$ python3 -q
>>> import numpy as np
>>> np.set_printoptions(precision=2, suppress=True, linewidth=100)
>>> M = np.loadtxt("w.csv", delimiter=",")
>>> print(M)
[[ 2.  0.  0.  0.]
 [-4. -5.  0.  0.]
 [ 6.  2. -4.  0.]
 [ 1.  5. -6.  7.]]
>>> x0 = np.array([2, 0, 1, 1])
>>> rhs = M @ x0
>>> print(rhs)
[ 4. -8.  8.  3.]
>>> print(np.round(np.linalg.solve(M, -3 * rhs), 2) + 0)
[-6.  0. -3. -3.]
>>> print(np.linalg.solve(M.T, M[1]))
[ 0.  1. -0.  0.]
>>> F = np.loadtxt("case14.csv", delimiter=",")
>>> print(F)
[[ 1.  5.  1.  5.]
 [-1. -4. -1. -4.]
 [ 1.  5.  1.  5.]
 [-1. -4. -1. -4.]]
>>> # row 2 repeats row 0
>>> print(round(np.abs(np.linalg.eigvals(M)).max(), 2))
7.0
>>> print(np.sort(np.abs(np.linalg.eigvals(M))))
[2. 4. 5. 7.]
>>> print((M - M.T) / 2)
[[ 0.   2.  -3.  -0.5]
 [-2.   0.  -1.  -2.5]
 [ 3.   1.   0.   3. ]
 [ 0.5  2.5 -3.   0. ]]
>>> print(np.linalg.matrix_power(M, 2))
[[  4.   0.   0.   0.]
 [ 12.  25.   0.   0.]
 [-20. -18.  16.   0.]
 [-47.  -2. -18.  49.]]
>>> print((M + M.T) / 2)
[[ 2.  -2.   3.   0.5]
 [-2.  -5.   1.   2.5]
 [ 3.   1.  -4.  -3. ]
 [ 0.5  2.5 -3.   7. ]]
>>> print(M @ M)
[[  4.   0.   0.   0.]
 [ 12.  25.   0.   0.]
 [-20. -18.  16.   0.]
 [-47.  -2. -18.  49.]]
>>> print(round(float(np.linalg.det(M)), 2))
280.0
>>> print(np.trace(M))
0.0
>>> print(np.allclose(M, M.T))
False
>>> E = np.load("a.npy")
>>> print(E)
[[ 1 -2  4]
 [ 1 -1  1]
 [ 1  0  0]
 [ 1  1  1]]
>>> hat = E @ np.linalg.solve(E.T @ E, E.T)
>>> print(hat)
[[ 0.95  0.15 -0.15  0.05]
 [ 0.15  0.55  0.45 -0.15]
 [-0.15  0.45  0.55  0.15]
 [ 0.05 -0.15  0.15  0.95]]
>>> print(np.allclose(hat @ hat, hat))
True
>>> print(np.linalg.matrix_rank(np.eye(4) - hat))
1
>>> print(round(float(np.trace(hat)), 2))
3.0
>>> print(np.round((np.eye(4) - hat) @ E, 2) + 0)
[[0. 0. 0.]
 [0. 0. 0.]
 [0. 0. 0.]
 [0. 0. 0.]]
>>> print((hat + hat.T) / 2)
[[ 0.95  0.15 -0.15  0.05]
 [ 0.15  0.55  0.45 -0.15]
 [-0.15  0.45  0.55  0.15]
 [ 0.05 -0.15  0.15  0.95]]
>>> print(np.round(np.linalg.det(hat), 2))
0.0
>>> print(np.round(np.trace(hat), 2))
3.0
>>> print(round(np.abs(np.linalg.eigvals(hat)).max(), 2))
1.0
>>> Q, Rm = np.linalg.qr(E)
>>> print(np.trace(Q @ Q.T))
3.0
>>> print(Q.shape, Rm.shape)
(4, 3) (3, 3)
>>> print(abs(Rm[0, 0]), np.round(np.linalg.norm(E[:, 0]), 2))
2.0 2.0
>>> feats = np.load("layer13.npy")
>>> print(feats)
[[-3.74  1.27  2.37]
 [ 1.27 -3.57  1.88]
 [ 2.37  1.88  1.31]]
>>> f = np.array([-1, -1, -2])
>>> B = feats + np.outer(f, np.eye(3)[2])
>>> print(B)
[[-3.74  1.27  1.37]
 [ 1.27 -3.57  0.88]
 [ 2.37  1.88 -0.69]]
>>> mat = np.array([[12.62, 16.9, -35.4],
...     [15.49, 17.9, -34.04],
...     [0.24, -8.93, -10.76],
...     [14.72, 17.31, -32.8],
...     [1.15, -9.82, -9.25],
...     [0.81, -11.76, -10.47],
...     [14.45, 17.47, -34.65],
...     [13.5, 19.37, -33.33],
...     [12.61, 17.69, -35.26],
...     [0.87, -9.52, -10.13],
...     [14.5, 18.92, -34.52],
...     [13.59, 17.63, -33.08],
...     [2.76, -9.48, -9.46],
...     [3.47, -8.23, -9.85],
...     [13.51, 18.22, -32.43],
...     [12.22, 18.81, -32.87],
...     [13.45, 16.93, -33.5],
...     [2.46, -7.87, -9.2],
...     [14.23, 16.85, -34.16],
...     [11.61, 16.96, -34.08],
...     [14.54, 17.98, -32.52]])
>>> hat = mat @ np.linalg.solve(mat.T @ mat, mat.T)
>>> print(np.allclose(hat @ hat, hat))
True
>>> B = np.c_[mat[:, :1] @ np.array([[1]]), np.array([-8, 4, 2, -1, 6, -2, 6, -9, 3, 9, -5, 4, -2, 4, -1, -8, -4, 2, -8, 0, 8])]
>>> print(B)
[[12.62 -8.  ]
 [15.49  4.  ]
 [ 0.24  2.  ]
 [14.72 -1.  ]
 [ 1.15  6.  ]
 [ 0.81 -2.  ]
 [14.45  6.  ]
 [13.5  -9.  ]
 [12.61  3.  ]
 [ 0.87  9.  ]
 [14.5  -5.  ]
 [13.59  4.  ]
 [ 2.76 -2.  ]
 [ 3.47  4.  ]
 [13.51 -1.  ]
 [12.22 -8.  ]
 [13.45 -4.  ]
 [ 2.46  2.  ]
 [14.23 -8.  ]
 [11.61  0.  ]
 [14.54  8.  ]]
>>> print(np.linalg.norm(np.linalg.qr(mat)[0].T @ B, axis=0) ** 2 / ((B ** 2).sum(axis=0) + 1e-12))
[1.   0.17]
>>> print(np.round(np.linalg.norm(B - mat @ np.linalg.lstsq(mat, B)[0], axis=0), 2) + 0)
[ 0.   22.41]
>>> print(np.round(np.linalg.lstsq(mat, B[:, 0])[0], 2) + 0)
[1. 0. 0.]
>>> print(np.linalg.matrix_rank(np.c_[mat, B]))
4
>>> print(np.linalg.matrix_rank(B))
2
>>> t3 = np.stack([mat, 2 * mat, mat[::-1]])
>>> print(np.linalg.norm(t3, axis=(1, 2)))
[156.09 312.18 156.09]
>>> print(np.linalg.matrix_rank(t3.reshape(3, -1)))
2
>>> x0 = np.array([0, 2, 1])
>>> rhs = mat @ x0
>>> print(np.round(np.linalg.solve(mat.T @ mat, mat.T @ rhs), 2) + 0)
[0. 2. 1.]
>>> print(np.round(np.linalg.pinv(mat) @ mat, 2) + 0)
[[1. 0. 0.]
 [0. 1. 0.]
 [0. 0. 1.]]
>>> rng = np.random.default_rng(4529)
>>> rhs = rhs + 0.1 * rng.normal(size=21)
>>> print(rhs)
[ -1.64   1.61 -28.67   1.94 -29.05 -33.82   0.25   5.42   0.21 -29.19   3.3    2.13 -28.42 -26.39
   4.09   4.74   0.3  -24.8   -0.49  -0.18   3.43]
>>> beta, *_ = np.linalg.lstsq(mat, rhs)
>>> print([round(float(np.linalg.norm(np.linalg.solve(mat.T @ mat + lam * np.eye(3), mat.T @ rhs))), 2) for lam in (0, 1, 10, 100)])
[2.24, 2.23, 2.22, 2.06]
>>> print(beta.round())
[-0.  2.  1.]
>>> f, v = mat[5], mat[7]
>>> print(np.round(f @ f, 2))
248.57
>>> print(round(float(f @ v), 2))
132.11
>>> pr = (f @ v) / (f @ f) * f
>>> print(pr)
[ 0.43 -6.25 -5.56]
>>> print(round((v - pr) @ f, 2))
-0.0
>>> print(np.outer(f, v))
[[  10.94   15.69  -27.  ]
 [-158.76 -227.79  391.96]
 [-141.34 -202.8   348.97]]
>>> print(np.linalg.matrix_rank(np.outer(f, v)))
1
>>> W0 = np.load("block0.npy")
>>> print(W0)
[[ 1.89  4.89  0.  ]
 [ 0.35  3.35  0.  ]
 [-5.31 -2.31  0.  ]
 [-5.48 -2.48  0.  ]
 [-0.56  2.44  0.  ]
 [-0.76  2.24  0.  ]
 [-1.97  1.03  0.  ]
 [-1.8   1.2   0.  ]
 [ 1.78  4.78  0.  ]
 [ 0.28  3.28  0.  ]
 [ 0.18  3.18  0.  ]
 [ 1.07  4.07  0.  ]
 [ 0.96  3.96  0.  ]
 [-1.34  1.66  0.  ]
 [-1.16  1.84  0.  ]
 [ 1.27  4.27  0.  ]
 [-0.9   2.1   0.  ]
 [ 0.19  3.19  0.  ]
 [-1.32  1.68  0.  ]
 [-1.2   1.8   0.  ]
 [-1.71  1.29  0.  ]
 [-0.3   2.7   0.  ]
 [ 1.33  4.33  0.  ]
 [ 1.94  4.94  0.  ]
 [ 1.55  4.55  0.  ]
 [-3.48 -0.48  0.  ]]
>>> # rows and columns are dependent
>>> Uu, s, Vh = np.linalg.svd(W0)
>>> vecs = Vh[:(s > 1e-8).sum()]
>>> x0 = W0[7] + 4 * W0[14] + rng.integers(2) * np.eye(3)[2]
>>> print(x0)
[-6.44  8.56  0.  ]
>>> print(np.allclose(vecs.T @ vecs @ x0, x0))
True
>>> print(np.diag(vecs.T @ vecs))
[1. 1. 0.]
>>> f = np.array([2, 1, -1])
>>> print(np.cross(W0[16, :3], W0[0, :3]))
[ 0.    0.   -8.37]
>>> print(np.convolve(W0[16], f))
[-1.8  3.3  3.  -2.1  0. ]
>>> print(np.polyval(f, W0[16]))
[-0.28  9.92 -1.  ]
>>> idx = rng.permutation(3)
>>> B = feats[:, idx] * rng.choice([-1, 1], 3)
>>> print(B)
[[ 2.37 -3.74  1.27]
 [ 1.88  1.27 -3.57]
 [ 1.31  2.37  1.88]]
>>> Uu, _, Vh = np.linalg.svd(feats.T @ B)
>>> print(np.round(Uu @ Vh, 2) + 0)
[[0. 1. 0.]
 [0. 0. 1.]
 [1. 0. 0.]]
>>> print([round(float(x), 2) for x in np.linalg.svd(W0, compute_uv=False)[:3]])
[16.67, 9.13, 0.0]
>>> print(round(np.linalg.norm(W0, 2) / np.linalg.norm(W0), 2))
0.88
>>> print(np.linalg.matrix_rank(W0, rtol=0.1))
2
>>> Uu, s, Vh = np.linalg.svd(W0)
>>> print(np.argmax(s[:-1] / (s[1:] + 1e-6)) + 1)
2
>>> B = Uu[:, :2] @ np.diag(s[:2]) @ Vh[:2]
>>> print(np.linalg.matrix_rank(W0, rtol=0.05))
2
>>> print(round(float(np.linalg.norm(W0 - B, 2)), 2), s[2])
0.0 0.0
>>> print(B)
[[ 1.89  4.89  0.  ]
 [ 0.35  3.35  0.  ]
 [-5.31 -2.31  0.  ]
 [-5.48 -2.48  0.  ]
 [-0.56  2.44  0.  ]
 [-0.76  2.24  0.  ]
 [-1.97  1.03  0.  ]
 [-1.8   1.2   0.  ]
 [ 1.78  4.78  0.  ]
 [ 0.28  3.28  0.  ]
 [ 0.18  3.18  0.  ]
 [ 1.07  4.07  0.  ]
 [ 0.96  3.96  0.  ]
 [-1.34  1.66  0.  ]
 [-1.16  1.84  0.  ]
 [ 1.27  4.27  0.  ]
 [-0.9   2.1   0.  ]
 [ 0.19  3.19  0.  ]
 [-1.32  1.68  0.  ]
 [-1.2   1.8   0.  ]
 [-1.71  1.29  0.  ]
 [-0.3   2.7   0.  ]
 [ 1.33  4.33  0.  ]
 [ 1.94  4.94  0.  ]
 [ 1.55  4.55  0.  ]
 [-3.48 -0.48  0.  ]]
>>> print(round(float(np.abs(W0 - B).max()), 2))
0.0
>>> print(round(np.linalg.norm(W0 - B) / np.linalg.norm(W0), 2))
0.0
>>> K = np.diag(10 * np.array([-8, -9, -4, -3])) + np.array([[-5, -6, 8, 7], [9, -8, 3, -1], [-5, 3, -8, 8], [-5, 9, -6, -4]])
>>> print(K)
[[-85  -6   8   7]
 [  9 -98   3  -1]
 [ -5   3 -48   8]
 [ -5   9  -6 -34]]
>>> Q, Rm = np.linalg.qr(K)
>>> print(np.trace(Q @ Q.T))
4.0
>>> print(Q @ Rm)
[[-85.  -6.   8.   7.]
 [  9. -98.   3.  -1.]
 [ -5.   3. -48.   8.]
 [ -5.   9.  -6. -34.]]
>>> print(np.abs(np.diag(Rm)))
[85.77 98.51 48.58 34.94]
>>> print(Q)
[[-0.99 -0.11  0.06 -0.04]
 [ 0.1  -0.99 -0.04  0.09]
 [-0.06  0.03 -0.99 -0.12]
 [-0.06  0.09 -0.12  0.99]]
>>> idx = rng.permutation(4)
>>> print(idx)
[0 3 1 2]
>>> B = K[idx][:, idx]
>>> print(np.allclose(B, K))
False
>>> print(np.diag(B))
[-85 -34 -98 -48]
>>> print(np.sort(np.abs(np.linalg.eigvals(B))))
[39.72 43.74 90.86 90.86]
>>> B = M / np.sqrt((M ** 2).mean(axis=1, keepdims=True))
>>> print(np.linalg.matrix_rank(M - M.mean(axis=1, keepdims=True)))
3
>>> print(np.linalg.matrix_rank(B) == np.linalg.matrix_rank(M))
True
>>> print(np.linalg.norm(B, axis=1))
[2. 2. 2. 2.]
>>> t = np.radians(120)
>>> Rm = np.eye(4)
>>> Rm[1, 1] = Rm[0, 0] = np.cos(t)
>>> Rm[1, 0], Rm[0, 1] = -np.sin(t), np.sin(t)
>>> print(Rm)
[[-0.5   0.87  0.    0.  ]
 [-0.87 -0.5   0.    0.  ]
 [ 0.    0.    1.    0.  ]
 [ 0.    0.    0.    1.  ]]
>>> B = K @ Rm.T
>>> print(np.allclose(np.linalg.norm(K, axis=1), np.linalg.norm(B, axis=1)))
True
>>> print(np.abs(B - K).max(axis=0))
[122.3  139.21   0.     0.  ]
>>> arr = np.load("mat.npy")
>>> print(arr)
[[-0.79  0.18 -0.29 -0.59]
 [ 0.18  1.08  0.11 -0.23]
 [-0.29  0.11  1.02 -0.35]
 [-0.59 -0.23 -0.35  1.69]]
>>> ev, vecs = np.linalg.eig(arr)
>>> print(ev)
[-1.    2.    0.99  1.  ]
>>> f = np.array([-2, -1, -2, -1])
>>> B = arr + np.outer(f, np.eye(4)[1])
>>> print(np.linalg.matrix_rank(B - arr))
1
>>> print(round(float(np.linalg.det(B) / np.linalg.det(arr)), 2), round(1 + np.linalg.solve(arr, f)[1], 2))
-0.27 -0.27
>>> print(B)
[[-0.79 -1.82 -0.29 -0.59]
 [ 0.18  0.08  0.11 -0.23]
 [-0.29 -1.89  1.02 -0.35]
 [-0.59 -1.23 -0.35  1.69]]
>>> print(np.linalg.matrix_rank(np.linalg.inv(B) - np.linalg.inv(arr), tol=1e-8))
1
>>> print(np.linalg.cond(B) > 100)
False
>>> print(round(np.log10(np.linalg.cond(B))))
2
>>> print(np.argsort(-np.linalg.norm(B, axis=0).round(6), kind="stable")[:3])
[1 3 2]
>>> hat = np.triu(np.array([[-1, 2, -3, 1], [2, 0, -2, -1], [3, -1, -1, 0], [2, -3, -2, 2]]), 1) + np.eye(4)
>>> B = hat @ M @ np.linalg.inv(hat)
>>> print(round(float(np.linalg.det(B)), 2))
280.0
>>> print(np.round(np.poly(B), 2) + 0)
[  1.   0. -47. -54. 280.]
>>> print(B)
[[-23.  35.   7.  65.]
 [-17.  20.   3.  30.]
 [  6. -10.  -6. -16.]
 [  1.   3.   3.   9.]]
>>> Q, vecs = np.linalg.qr(E[:, :2])[0], np.linalg.qr(E[:, 2:])[0]
>>> s = np.linalg.svd(Q.T @ vecs, compute_uv=False)
>>> print(np.degrees(np.arccos(s.clip(0, 1))))
[28.13]
>>> print((s > 0.9).sum())
0
